>>> import numpy as np
>>> from numpy import linalg as LA
>>> np.set_printoptions(precision=2, suppress=True, linewidth=160, sign=" ")
>>> rd = lambda a: np.round(a, 2) + 0
>>> feats = np.load("m.npy")
>>> rd(feats)
array([[ 2.21,  9.5 ,  0.7 , -2.08],
       [ 5.07, -4.17,  7.31,  1.88],
       [ 4.28, -5.72,  6.66,  2.16],
       [ 5.36, -3.42,  7.52,  1.74],
       [-0.37, -9.56,  1.64,  2.4 ],
       [ 1.7 ,  9.61,  0.03, -2.19],
       [-2.02, -9.55, -0.45,  2.13],
       [-4.09,  6.03, -6.49, -2.2 ],
       [ 2.9 , -7.58,  5.32,  2.41],
       [ 4.61, -5.14,  6.94,  2.06],
       [ 6.26,  0.84,  7.71,  0.79],
       [-3.24, -9.05, -2.1 ,  1.8 ],
       [-5.78,  2.07, -7.75, -1.46],
       [-1.93, -9.57, -0.33,  2.15],
       [ 5.83,  5.22,  6.21, -0.4 ],
       [ 5.72,  5.57,  6.  , -0.51],
       [-6.28, -2.29, -7.42, -0.42],
       [-5.42, -6.35, -5.45,  0.76],
       [ 5.76, -2.17,  7.74,  1.48],
       [-5.7 ,  2.37, -7.72, -1.52],
       [ 1.22,  9.64, -0.57, -2.28],
       [-3.82,  6.43, -6.24, -2.26],
       [-3.18, -9.08, -2.02,  1.82],
       [-4.86,  4.64, -7.14, -1.97],
       [ 5.68, -2.43,  7.71,  1.54],
       [-6.03, -4.42, -6.64,  0.17],
       [-5.71,  2.33, -7.72, -1.51]])
>>> dist = LA.norm(feats[:, None] - feats[None], axis=-1)
>>> np.flatnonzero(dist[9] < dist.mean() / 2)
array([  1,   2,   3,   8,   9,  18,  24])
>>> dist[9].round(6).argsort(kind="stable")[:4]
array([ 9,  2,  1,  3])
>>> (dist + 1e9 * np.eye(27)).round(6).argmin(axis=1)
array([  5,   3,   9,   1,  13,  20,  13,  21,   2,   2,  18,  22,  26,   6,  15,  14,  25,  25,  24,  26,   5,   7,  11,   7,  18,  16,  19])
>>> dist.shape
(27, 27)
>>> LA.matrix_rank(dist ** 2)
np.int64(3)
>>> rd(dist[:5, :5])
array([[  0.  ,  15.95,  17.01,  15.42,  19.77],
       [ 15.95,   0.  ,   1.88,   0.85,   9.54],
       [ 17.01,   1.88,   0.  ,   2.72,   7.85],
       [ 15.42,   0.85,   2.72,   0.  ,  10.28],
       [ 19.77,   9.54,   7.85,  10.28,   0.  ]])
